% python3 -q
>>> import numpy as np
>>> np.set_printoptions(precision=2, suppress=True, linewidth=100, floatmode="fixed")
>>> f = np.array([2, -5, -5, 5, 0, -3, -2])
>>> g = np.array([1, 3, -2, -2, 0, 3, -2])
>>> data = np.outer(f, g)
>>> print(data)
[[  2   6  -4  -4   0   6  -4]
 [ -5 -15  10  10   0 -15  10]
 [ -5 -15  10  10   0 -15  10]
 [  5  15 -10 -10   0  15 -10]
 [  0   0   0   0   0   0   0]
 [ -3  -9   6   6   0  -9   6]
 [ -2  -6   4   4   0  -6   4]]
>>> # 2 groups of indices that never mix
>>> rng = np.random.default_rng(685)
>>> z = rng.permutation(7)
>>> print(z)
[0 6 4 5 3 2 1]
>>> M2 = data[z][:, z]
>>> print(np.allclose(M2, data))
False
>>> left, sig, Vh = np.linalg.svd(data)
>>> print(np.argmax(sig[:-1] / (sig[1:] + 1e-6)) + 1)
1
>>> M2 = left[:, :1] @ np.diag(sig[:1]) @ Vh[:1]
>>> print(np.linalg.matrix_rank(M2))
1
>>> print(M2)
[[  2.00   6.00  -4.00  -4.00   0.00   6.00  -4.00]
 [ -5.00 -15.00  10.00  10.00   0.00 -15.00  10.00]
 [ -5.00 -15.00  10.00  10.00   0.00 -15.00  10.00]
 [  5.00  15.00 -10.00 -10.00   0.00  15.00 -10.00]
 [  0.00   0.00   0.00   0.00   0.00   0.00   0.00]
 [ -3.00  -9.00   6.00   6.00   0.00  -9.00   6.00]
 [ -2.00  -6.00   4.00   4.00   0.00  -6.00   4.00]]
>>> print(round(np.linalg.norm(data - M2) / np.linalg.norm(data), 2))
0.0
>>> mat = np.loadtxt("x.csv", delimiter=",")
>>> print(mat)
[[-0.12  0.02  0.83 -0.38 -0.39]
 [-0.17 -0.82 -0.17  0.15 -0.49]
 [-0.12  0.50 -0.45 -0.20 -0.70]
 [ 0.96 -0.05  0.06  0.09 -0.26]
 [ 0.15 -0.27 -0.27 -0.89  0.22]]
>>> x0 = np.array([3, -3, 1, -1, 1])
>>> print(mat.T @ (mat @ x0))
[ 3.00 -3.00  1.00 -1.00  1.00]
>>> print(np.abs(np.linalg.eigvals(mat)))
[1.00 1.00 1.00 1.00 1.00]
>>> print(round(float(np.linalg.norm(x0)), 2), np.round(np.linalg.norm(mat @ x0), 2))
4.58 4.58
>>> M2 = np.array([[-3, 1], [1, 3]])
>>> C = np.kron(M2, mat)
>>> print(round(np.linalg.norm(C, 2), 2), np.round(np.linalg.norm(M2, 2) * np.linalg.norm(mat, 2), 2))
3.16 3.16
>>> M2 = mat + rng.integers(-2, 3, (5, 3)) @ rng.integers(-2, 3, (3, 5))
>>> print(M2)
[[-5.12 -5.98  2.83 -1.38  0.61]
 [-0.17  1.18  0.83  2.15  2.51]
 [ 1.88 -2.50 -2.45  0.80  1.30]
 [ 6.96 -0.05 -3.94  2.09  1.74]
 [ 0.15 -2.27 -1.27 -2.89 -2.78]]
>>> print(M2 - mat)
[[-5.00 -6.00  2.00 -1.00  1.00]
 [ 0.00  2.00  1.00  2.00  3.00]
 [ 2.00 -3.00 -2.00  1.00  2.00]
 [ 6.00  0.00 -4.00  2.00  2.00]
 [ 0.00 -2.00 -1.00 -2.00 -3.00]]
>>> print(np.linalg.matrix_rank(M2 - mat, tol=1e-8))
3
>>> A = np.load("test15.npy")
>>> print(A)
[[ 5  2  3]
 [ 4 -1 -2]
 [-5 -1  2]]
>>> t = np.radians(120)
>>> R = np.eye(3)
>>> R[0, 0] = R[2, 2] = np.cos(t)
>>> R[0, 2], R[2, 0] = -np.sin(t), np.sin(t)
>>> print(R)
[[-0.50  0.00 -0.87]
 [ 0.00  1.00  0.00]
 [ 0.87  0.00 -0.50]]
>>> M2 = A @ R.T
>>> print(round(float(np.linalg.det(R)), 2), np.round(np.trace(R), 2))
1.0 0.0
>>> print(np.allclose(np.linalg.norm(A, axis=1), np.linalg.norm(M2, axis=1)))
True
>>> print(np.allclose(A @ A.T, M2 @ M2.T))
True
>>> W0 = np.load("dump.npy")
>>> print(W0)
[[-1  0  0]
 [-3  3  0]
 [ 2  0 -1]]
>>> x0 = np.array([-2, -3, 3, -1, 2, 2, -2])
>>> print(data @ np.eye(7)[5])
[  6.00 -15.00 -15.00  15.00   0.00  -9.00  -6.00]
>>> print(data * x0)
[[ -4 -18 -12   4   0  12   8]
 [ 10  45  30 -10   0 -30 -20]
 [ 10  45  30 -10   0 -30 -20]
 [-10 -45 -30  10   0  30  20]
 [  0   0   0   0   0   0   0]
 [  6  27  18  -6   0 -18 -12]
 [  4  18  12  -4   0 -12  -8]]
>>> print(data @ np.ones(7))
[ 2.00 -5.00 -5.00  5.00  0.00 -3.00 -2.00]
>>> print(np.sign((data @ x0).round(6)))
[-1  1  1 -1  0  1  1]
>>> evals, evecs = np.linalg.eig(W0)
>>> print(evals)
[-1.00  3.00 -1.00]
>>> print(np.sort(np.linalg.eigvals(np.linalg.inv(W0))))
[-1.00 -1.00  0.33]
>>> print(W0 @ evecs[:, 0] - evals[0] * evecs[:, 0])
[0.00 0.00 0.00]
>>> print(np.prod(evals))
3.0
>>> print(np.sort(np.linalg.eigvals(W0.T)))
[-1.00 -1.00  3.00]
>>> print(np.sort(np.linalg.eigvals(W0 @ W0)))
[1.00 1.00 9.00]
